$ ipython --no-banner

In [1]: import numpy as np

In [2]: import numpy.linalg as la

In [3]: np.set_printoptions(precision=2, suppress=True, linewidth=120)

In [4]: arr = np.load("layer3.npy")

In [5]: arr
Out[5]: 
array([[0, 0, 0, 0, 0, 0],
       [2, 0, 0, 1, 0, 2],
       [3, 0, 0, 0, 0, 3],
       [0, 3, 0, 0, 0, 0],
       [0, 0, 3, 0, 0, 0],
       [0, 0, 0, 2, 3, 0],
       [0, 0, 0, 0, 0, 0]])

In [6]: # null space of dimension 1

In [7]: round(float(np.trace(la.pinv(arr) @ arr)), 2)
Out[7]: 5.0

In [8]: np.round(arr @ la.pinv(arr) @ arr, 2) + 0
Out[8]: 
array([[0., 0., 0., 0., 0., 0.],
       [2., 0., 0., 1., 0., 2.],
       [3., 0., 0., 0., 0., 3.],
       [0., 3., 0., 0., 0., 0.],
       [0., 0., 3., 0., 0., 0.],
       [0., 0., 0., 2., 3., 0.],
       [0., 0., 0., 0., 0., 0.]])

In [9]: np.allclose(arr[:-1].T @ la.lstsq(arr[:-1].T, arr[-1])[0], arr[-1])
Out[9]: True

In [10]: r = la.matrix_rank(arr)

In [11]: r
Out[11]: np.int64(5)

In [12]: null = la.svd(arr)[2][r:].T

In [13]: np.round(null @ null.T, 2) + 0
Out[13]: 
array([[ 0.5,  0. ,  0. ,  0. ,  0. , -0.5],
       [ 0. ,  0. ,  0. ,  0. ,  0. ,  0. ],
       [ 0. ,  0. ,  0. ,  0. ,  0. ,  0. ],
       [ 0. ,  0. ,  0. ,  0. ,  0. ,  0. ],
       [ 0. ,  0. ,  0. ,  0. ,  0. ,  0. ],
       [-0.5,  0. ,  0. ,  0. ,  0. ,  0.5]])

In [14]: [int(la.matrix_rank(np.delete(arr, i, axis=0))) for i in range(7)]
Out[14]: [5, 4, 4, 4, 4, 4, 5]

In [15]: np.round(arr @ null, 2) + 0
Out[15]: 
array([[0.],
       [0.],
       [0.],
       [0.],
       [0.],
       [0.],
       [0.]])

In [16]: J = np.load("dump.npy")

In [17]: J
Out[17]: 
array([[ 0.54, -0.09,  0.36, -0.02, -0.15,  0.13, -0.19, -0.18],
       [-0.09,  0.03, -0.04,  0.09,  0.03, -0.02, -0.02,  0.11],
       [ 0.36, -0.04,  0.3 ,  0.15, -0.05, -0.04, -0.2 , -0.08],
       [-0.02,  0.09,  0.15,  0.51,  0.14, -0.27, -0.27,  0.24],
       [-0.15,  0.03, -0.05,  0.14,  0.11, -0.23,  0.02, -0.01],
       [ 0.13, -0.02, -0.04, -0.27, -0.23,  0.64, -0.03,  0.3 ],
       [-0.19, -0.02, -0.2 , -0.27,  0.02, -0.03,  0.24, -0.18],
       [-0.18,  0.11, -0.08,  0.24, -0.01,  0.3 , -0.18,  0.62]])

In [18]: left, sig, VT = la.svd(arr)

In [19]: vecs = VT[:(sig > 1e-8).sum()]

In [20]: rng = np.random.default_rng(32)

In [21]: x = arr[4] + 2 * arr[3] + rng.integers(2) * np.eye(6)[3]

In [22]: x
Out[22]: array([0., 6., 3., 1., 0., 0.])

In [23]: np.diag(vecs.T @ vecs)
Out[23]: array([0.5, 1. , 1. , 1. , 1. , 0.5])

In [24]: np.round(vecs.T @ vecs, 2) + 0
Out[24]: 
array([[0.5, 0. , 0. , 0. , 0. , 0.5],
       [0. , 1. , 0. , 0. , 0. , 0. ],
       [0. , 0. , 1. , 0. , 0. , 0. ],
       [0. , 0. , 0. , 1. , 0. , 0. ],
       [0. , 0. , 0. , 0. , 1. , 0. ],
       [0.5, 0. , 0. , 0. , 0. , 0.5]])

In [25]: la.matrix_rank(np.vstack([arr, x]))
Out[25]: np.int64(5)

In [26]: x = np.array([-1, -2, -3, -2, -1, 1, 2, 1])

In [27]: h = np.maximum(J @ x, 0)

In [28]: np.maximum(J @ (3 * x), 0)
Out[28]: array([0.  , 0.  , 0.  , 0.  , 0.  , 5.  , 4.94, 0.86])

In [29]: J * (h > 1e-9)[:, None]
Out[29]: 
array([[ 0.  , -0.  ,  0.  , -0.  , -0.  ,  0.  , -0.  , -0.  ],
       [-0.  ,  0.  , -0.  ,  0.  ,  0.  , -0.  , -0.  ,  0.  ],
       [ 0.  , -0.  ,  0.  ,  0.  , -0.  , -0.  , -0.  , -0.  ],
       [-0.  ,  0.  ,  0.  ,  0.  ,  0.  , -0.  , -0.  ,  0.  ],
       [-0.  ,  0.  , -0.  ,  0.  ,  0.  , -0.  ,  0.  , -0.  ],
       [ 0.13, -0.02, -0.04, -0.27, -0.23,  0.64, -0.03,  0.3 ],
       [-0.19, -0.02, -0.2 , -0.27,  0.02, -0.03,  0.24, -0.18],
       [-0.18,  0.11, -0.08,  0.24, -0.01,  0.3 , -0.18,  0.62]])

In [30]: np.flatnonzero(h > 1e-9)
Out[30]: array([5, 6, 7])

In [31]: np.tanh(J @ x)
Out[31]: array([-0.94, -0.02, -0.96, -0.98, -0.34,  0.93,  0.93,  0.28])

In [32]: np.maximum(J @ x, 0) - np.maximum(-J @ x, 0)
Out[32]: array([-1.7 , -0.02, -1.96, -2.34, -0.35,  1.67,  1.65,  0.29])

In [33]: J.T @ h
Out[33]: array([-0.16, -0.04, -0.43, -0.81, -0.35,  1.1 ,  0.3 ,  0.38])

In [34]: r = la.matrix_rank(J)

In [35]: r
Out[35]: np.int64(3)

In [36]: null = la.svd(J)[2][r:].T

In [37]: la.matrix_rank(J.T @ J), la.matrix_rank(J @ J.T)
Out[37]: (np.int64(3), np.int64(3))

In [38]: null.shape
Out[38]: (8, 5)

In [39]: null @ null.T
Out[39]: 
array([[ 0.46,  0.09, -0.36,  0.02,  0.15, -0.13,  0.19,  0.18],
       [ 0.09,  0.97,  0.04, -0.09, -0.03,  0.02,  0.02, -0.11],
       [-0.36,  0.04,  0.7 , -0.15,  0.05,  0.04,  0.2 ,  0.08],
       [ 0.02, -0.09, -0.15,  0.49, -0.14,  0.27,  0.27, -0.24],
       [ 0.15, -0.03,  0.05, -0.14,  0.89,  0.23, -0.02,  0.01],
       [-0.13,  0.02,  0.04,  0.27,  0.23,  0.36,  0.03, -0.3 ],
       [ 0.19,  0.02,  0.2 ,  0.27, -0.02,  0.03,  0.76,  0.18],
       [ 0.18, -0.11,  0.08, -0.24,  0.01, -0.3 ,  0.18,  0.38]])

In [40]: [int(la.matrix_rank(J[:i])) for i in range(1, len(J) + 1)]
Out[40]: [1, 2, 3, 3, 3, 3, 3, 3]

In [41]: B = J / np.sqrt((J ** 2).mean(axis=1, keepdims=True))

In [42]: la.matrix_rank(J - J.mean(axis=1, keepdims=True))
Out[42]: np.int64(3)

In [43]: B[2]
Out[43]: array([ 1.88, -0.2 ,  1.54,  0.79, -0.25, -0.21, -1.06, -0.44])

In [44]: x = np.array([1, 3, 2, 5, 2, 5, 2, 3])

In [45]: np.trace(J)
Out[45]: np.float64(3.0)

In [46]: np.round((x - J @ x) @ (J @ x), 2)
Out[46]: np.float64(0.0)

In [47]: J @ x
Out[47]: array([ 0.32,  0.64,  0.64,  2.25, -0.37,  2.24, -2.18,  4.19])

In [48]: la.eigvalsh(2 * J - np.eye(8))
Out[48]: array([-1., -1., -1., -1., -1.,  1.,  1.,  1.])

In [49]: mat = np.load("x.npy")

In [50]: mat
Out[50]: 
array([[-2.83, -5.41,  1.43,  0.77,  0.7 ],
       [-3.58, -5.43,  1.61,  0.86, -0.65],
       [-3.42, -2.35,  0.83,  3.15, -0.27],
       [-8.47,  5.5 ,  6.31,  3.42, -5.62],
       [-2.83, -4.51,  3.3 ,  2.04, -0.78],
       [-7.59,  4.27,  7.15,  2.54, -4.16],
       [-9.48,  3.85,  5.38,  2.12, -5.05],
       [-3.83, -5.45,  4.93,  3.34,  0.26],
       [-2.64, -3.31,  1.67,  1.21,  0.17],
       [-8.66,  3.25,  4.18,  2.92, -3.7 ]])

In [51]: Ac = (mat - mat.mean(axis=0)) / mat.std(axis=0)

In [52]: Ac.std(axis=0)
Out[52]: array([1., 1., 1., 1., 1.])

In [53]: coef = la.lstsq(np.delete(Ac, 3, axis=1), Ac[:, 3])[0]

In [54]: coef
Out[54]: array([-0.16,  0.99,  0.57,  1.1 ])

In [55]: round(1 - np.var(Ac[:, 3] - np.delete(Ac, 3, axis=1) @ coef), 2)
Out[55]: np.float64(0.4)

In [56]: Ac = mat - mat.mean(axis=0)

In [57]: left, sig, VT = la.svd(Ac, full_matrices=False)

In [58]: np.abs(VT[-1])
Out[58]: array([0.32, 0.23, 0.15, 0.25, 0.87])

In [59]: np.abs(left[:, 0]).argmax()
Out[59]: np.int64(3)

In [60]: (np.sign(left[:, 0]) == np.sign(left[0, 0])).astype(int)
Out[60]: array([1, 1, 1, 0, 1, 0, 0, 1, 1, 0])

In [61]: np.round((sig ** 2).sum() ** 2 / (sig ** 4).sum(), 2)
Out[61]: np.float64(1.2)

In [62]: VT[0] * np.sign(VT[0, np.abs(VT[0]).argmax()])
Out[62]: array([-0.45,  0.74,  0.3 ,  0.09, -0.39])

In [63]: la.matrix_rank(Ac)
Out[63]: np.int64(5)

In [64]: np.searchsorted(np.cumsum(sig ** 2) / (sig ** 2).sum(), 0.9) + 1
Out[64]: np.int64(1)

In [65]: np.round(Ac.mean(axis=0), 2) + 0
Out[65]: array([0., 0., 0., 0., 0.])

In [66]: r0, v = mat[7], mat[1]

In [67]: np.round(r0 @ v, 2)
Out[67]: np.float64(53.95)

In [68]: p = (r0 @ v) / (r0 @ r0) * r0

In [69]: round((v - p) @ r0, 2)
Out[69]: np.float64(-0.0)

In [70]: la.matrix_rank(np.outer(r0, v))
Out[70]: np.int64(1)

In [71]: x = np.array([0, -5, 4, 4, -1])

In [72]: target = mat @ x

In [73]: np.round(la.lstsq(mat, target)[0], 2) + 0
Out[73]: array([ 0., -5.,  4.,  4., -1.])

In [74]: target = target + 0.1 * rng.normal(size=10)

In [75]: target
Out[75]: array([35.23, 37.68, 28.01, 16.97, 44.51, 21.74, 15.85, 59.86, 27.79, 15.79])

In [76]: coef, *_ = la.lstsq(mat, target)

In [77]: round(la.norm(target - mat @ coef), 2)
Out[77]: np.float64(0.29)

In [78]: np.round(mat.T @ (target - mat @ coef), 2) + 0
Out[78]: array([0., 0., 0., 0., 0.])

In [79]: th = np.radians(72)

In [80]: R = np.eye(5)

In [81]: R[1, 1] = R[2, 2] = np.cos(th)

In [82]: R[1, 2], R[2, 1] = -np.sin(th), np.sin(th)

In [83]: R
Out[83]: 
array([[ 1.  ,  0.  ,  0.  ,  0.  ,  0.  ],
       [ 0.  ,  0.31, -0.95,  0.  ,  0.  ],
       [ 0.  ,  0.95,  0.31,  0.  ,  0.  ],
       [ 0.  ,  0.  ,  0.  ,  1.  ,  0.  ],
       [ 0.  ,  0.  ,  0.  ,  0.  ,  1.  ]])

In [84]: B = mat @ R.T

In [85]: la.svd(mat, compute_uv=False), la.svd(B, compute_uv=False)
Out[85]: 
(array([25.77, 14.13,  3.58,  2.6 ,  1.35]),
 array([25.77, 14.13,  3.58,  2.6 ,  1.35]))

In [86]: np.abs(B - mat).max(axis=0)
Out[86]: array([0.  , 9.8 , 8.59, 0.  , 0.  ])

In [87]: np.allclose(la.norm(mat, axis=1), la.norm(B, axis=1))
Out[87]: True

In [88]: K = np.load("a.npy")

In [89]: K.round(2) + 0
Out[89]: 
array([[-19.07,  22.5 ,   6.08, -29.36],
       [-11.83,  14.32,   3.28, -19.32],
       [-11.47,  13.92,   3.14, -18.81],
       [ -9.12,  11.22,   2.24, -15.42],
       [ -6.87,   8.61,   1.39, -12.09],
       [ -6.12,   7.73,   1.11, -10.95],
       [ -2.6 ,   3.51,  -0.13,  -5.33],
       [ -0.09,   0.19,  -0.5 ,  -0.38],
       [  0.  ,   0.01,   0.19,  -0.02],
       [  0.02,   0.02,   0.4 ,  -0.08],
       [  0.16,  -0.02,   0.84,  -0.27],
       [  0.46,  -0.17,   1.2 ,  -0.4 ]])

In [90]: left, sig, VT = la.svd(K)

In [91]: sig.round(2) + 0
Out[91]: array([64.57,  2.43,  1.37,  0.  ])

In [92]: np.argmax(sig[:-1] / (sig[1:] + 1e-6)) + 1
Out[92]: np.int64(3)

In [93]: B = left[:, :3] @ np.diag(sig[:3]) @ VT[:3]

In [94]: B.round(2) + 0
Out[94]: 
array([[-19.07,  22.5 ,   6.08, -29.36],
       [-11.83,  14.32,   3.28, -19.32],
       [-11.47,  13.92,   3.14, -18.81],
       [ -9.12,  11.22,   2.24, -15.42],
       [ -6.87,   8.61,   1.39, -12.09],
       [ -6.12,   7.73,   1.11, -10.95],
       [ -2.6 ,   3.51,  -0.13,  -5.33],
       [ -0.09,   0.19,  -0.5 ,  -0.38],
       [  0.  ,   0.01,   0.19,  -0.02],
       [  0.02,   0.02,   0.4 ,  -0.08],
       [  0.16,  -0.02,   0.84,  -0.27],
       [  0.46,  -0.17,   1.2 ,  -0.4 ]])

In [95]: round(float(la.norm(K - B, 2)), 2), round(float(sig[3]), 2)
Out[95]: (0.0, 0.0)

In [96]: round(float(np.abs(K - B).max()), 2)
Out[96]: 0.0

In [97]: d = la.norm(B[:, None] - B[None], axis=-1)

In [98]: la.matrix_rank(d ** 2)
Out[98]: np.int64(5)

In [99]: d[:5, :5]
Out[99]: 
array([[ 0.  , 15.1 , 15.86, 20.86, 25.74],
       [15.1 ,  0.  ,  0.76,  5.76, 10.63],
       [15.86,  0.76,  0.  ,  5.  ,  9.87],
       [20.86,  5.76,  5.  ,  0.  ,  4.87],
       [25.74, 10.63,  9.87,  4.87,  0.  ]])

In [100]: d[10]
Out[100]: array([41.85, 26.8 , 26.05, 21.08, 16.25, 14.62,  6.84,  1.38,  0.72,  0.5 ,  0.  ,  0.51])

In [101]: np.unravel_index(d.round(6).argmax(), d.shape)
Out[101]: (np.int64(0), np.int64(8))

In [102]: np.flatnonzero(d[10] < d.mean() / 2)
Out[102]: array([ 6,  7,  8,  9, 10, 11])

In [103]: (d + 1e9 * np.eye(12)).round(6).argmin(axis=1)
Out[103]: array([ 1,  2,  1,  4,  5,  4,  7,  8,  9,  8,  9, 10])

In [104]: cov = np.cov(K, rowvar=False)

In [105]: np.argwhere(np.triu(np.abs(np.corrcoef(K.T)) > 0.8, 1))
Out[105]: 
array([[0, 1],
       [0, 2],
       [0, 3],
       [1, 2],
       [1, 3],
       [2, 3]])

In [106]: np.median(K, axis=0)
Out[106]: array([-4.36,  5.62,  1.16, -8.14])

In [107]: round(np.corrcoef(K[:, 2], K[:, 1])[0, 1], 2)
Out[107]: np.float64(0.93)

In [108]: cov.shape
Out[108]: (4, 4)

In [109]: cov
Out[109]: 
array([[ 40.11, -47.5 , -10.89,  62.29],
       [-47.5 ,  56.3 ,  12.84, -73.9 ],
       [-10.89,  12.84,   3.41, -16.73],
       [ 62.29, -73.9 , -16.73,  97.11]])

In [110]: np.argsort(-K.std(axis=0).round(6), kind="stable")
Out[110]: array([3, 1, 0, 2])

In [111]: K.std(axis=0)
Out[111]: array([6.06, 7.18, 1.77, 9.43])
